$ python -q
>>> import numpy as np
>>> np.set_printoptions(suppress=True, linewidth=160)
>>> def rnd(a):
...     return np.round(a, 1) + 0
... 
>>> E = np.array([[-1, -2, 0], [-3, -1, -2], [-3, -1, -2], [-1, 3, 2]])
>>> x0 = np.array([2, 1, 1])
>>> rhs = E @ x0
>>> coef, lr = np.zeros(3), 1 / np.linalg.norm(E, 2) ** 2
>>> for i in range(60):
...     coef -= lr * E.T @ (E @ coef - rhs)
...     if i % 10 == 0: print(i, round(np.linalg.norm(E @ coef - rhs), 1))
... 
0 1.2
10 0.2
20 0.1
30 0.1
40 0.0
50 0.0
>>> print(rnd(coef))
[2. 1. 1.]
>>> B = E / np.linalg.norm(E, axis=1, keepdims=True)
>>> C2 = B @ B.T
>>> print((np.abs(C2) > 0.9).astype(int))
[[1 0 0 0]
 [0 1 1 0]
 [0 1 1 0]
 [0 0 0 1]]
>>> print((C2 - 2 * np.eye(4)).round(6).argmax(axis=1))
[1 2 1 1]
>>> print(rnd(np.degrees(np.arccos(np.clip(C2[3, 1], -1, 1)))))
106.6
>>> print(rnd(C2))
[[ 1.   0.6  0.6 -0.6]
 [ 0.6  1.   1.  -0.3]
 [ 0.6  1.   1.  -0.3]
 [-0.6 -0.3 -0.3  1. ]]
>>> t = np.radians(135)
>>> r_ = np.eye(4)
>>> r_[0, 0] = r_[3, 3] = np.cos(t)
>>> r_[0, 3], r_[3, 0] = -np.sin(t), np.sin(t)
>>> print(rnd(r_))
[[-0.7  0.   0.  -0.7]
 [ 0.   1.   0.   0. ]
 [ 0.   0.   1.   0. ]
 [ 0.7  0.   0.  -0.7]]
>>> B = C2 @ r_.T
>>> print(rnd(np.abs(B - C2).max(axis=0)))
[1.3 0.  0.  2.1]
>>> print(rnd(np.linalg.det(r_)), rnd(np.trace(r_)))
1.0 0.6
>>> print(rnd(np.linalg.svd(C2, compute_uv=False)), rnd(np.linalg.svd(B, compute_uv=False)))
[2.7 1.  0.3 0. ] [2.7 1.  0.3 0. ]
>>> print(np.allclose(C2 @ C2.T, B @ B.T))
True
>>> print(rnd(B))
[[-0.3  0.6  0.6  1.1]
 [-0.2  1.   1.   0.6]
 [-0.2  1.   1.   0.6]
 [-0.3 -0.3 -0.3 -1.1]]
>>> print(np.allclose(np.linalg.norm(C2, axis=1), np.linalg.norm(B, axis=1)))
True
>>> B = E / np.sqrt((E ** 2).mean(axis=1, keepdims=True))
>>> print(np.linalg.matrix_rank(B) == np.linalg.matrix_rank(E))
True
>>> print(rnd(np.linalg.norm(B, axis=1)))
[1.7 1.7 1.7 1.7]
>>> m1 = np.load("data.npy")
>>> print(m1)
[[3. 2. 0. 0.]
 [2. 3. 0. 0.]
 [0. 0. 3. 2.]
 [0. 0. 2. 3.]]
>>> t = np.radians(45)
>>> r_ = np.eye(4)
>>> r_[2, 2] = r_[0, 0] = np.cos(t)
>>> r_[2, 0], r_[0, 2] = -np.sin(t), np.sin(t)
>>> print(rnd(r_))
[[ 0.7  0.   0.7  0. ]
 [ 0.   1.   0.   0. ]
 [-0.7  0.   0.7  0. ]
 [ 0.   0.   0.   1. ]]
>>> B = m1 @ r_.T
>>> print(rnd(np.linalg.svd(m1, compute_uv=False)), rnd(np.linalg.svd(B, compute_uv=False)))
[5. 5. 1. 1.] [5. 5. 1. 1.]
>>> print(np.allclose(m1 @ m1.T, B @ B.T))
True
>>> print(rnd(np.abs(B - m1).max(axis=0)))
[2.1 0.  2.1 0. ]
>>> B = np.linalg.inv(m1)
>>> print(rnd(np.linalg.inv(B)))
[[3. 2. 0. 0.]
 [2. 3. 0. 0.]
 [0. 0. 3. 2.]
 [0. 0. 2. 3.]]
>>> print(rnd(np.linalg.det(m1) * B))
[[ 15. -10.   0.   0.]
 [-10.  15.   0.   0.]
 [  0.   0.  15. -10.]
 [  0.   0. -10.  15.]]
>>> print(rnd(m1 @ B))
[[1. 0. 0. 0.]
 [0. 1. 0. 0.]
 [0. 0. 1. 0.]
 [0. 0. 0. 1.]]
>>> print(np.allclose(B, m1.T))
False
>>> print((np.abs(B) > 1e-9).astype(int))
[[1 1 0 0]
 [1 1 0 0]
 [0 0 1 1]
 [0 0 1 1]]
>>> print(rnd(np.sort(np.linalg.eigvals(m1).real)))
[1. 1. 5. 5.]
>>> print((m1 != 0).astype(int))
[[1 1 0 0]
 [1 1 0 0]
 [0 0 1 1]
 [0 0 1 1]]
>>> print(m1 @ m1)
[[13. 12.  0.  0.]
 [12. 13.  0.  0.]
 [ 0.  0. 13. 12.]
 [ 0.  0. 12. 13.]]
>>> B = m1 / np.sqrt((m1 ** 2).mean(axis=1, keepdims=True))
>>> print(np.linalg.matrix_rank(m1 - m1.mean(axis=1, keepdims=True)))
3
>>> print(rnd(np.linalg.norm(B, axis=1)))
[2. 2. 2. 2.]
>>> print(rnd(B[2]))
[0.  0.  1.7 1.1]
>>> A = np.loadtxt("m.csv", delimiter=",")
>>> print(A)
[[ 6. -1. -1. -1. -1.]
 [-1.  0.  5.  1.  3.]
 [-1.  5.  4. -6.  3.]
 [-1.  1. -6. -6. -3.]
 [-1.  3.  3. -3. -6.]]
>>> # equal to its transpose
>>> proj = E @ np.linalg.solve(E.T @ E, E.T)
>>> print(rnd(np.linalg.eigvalsh(proj)))
[0. 1. 1. 1.]
>>> print(np.allclose(proj @ proj, proj))
True
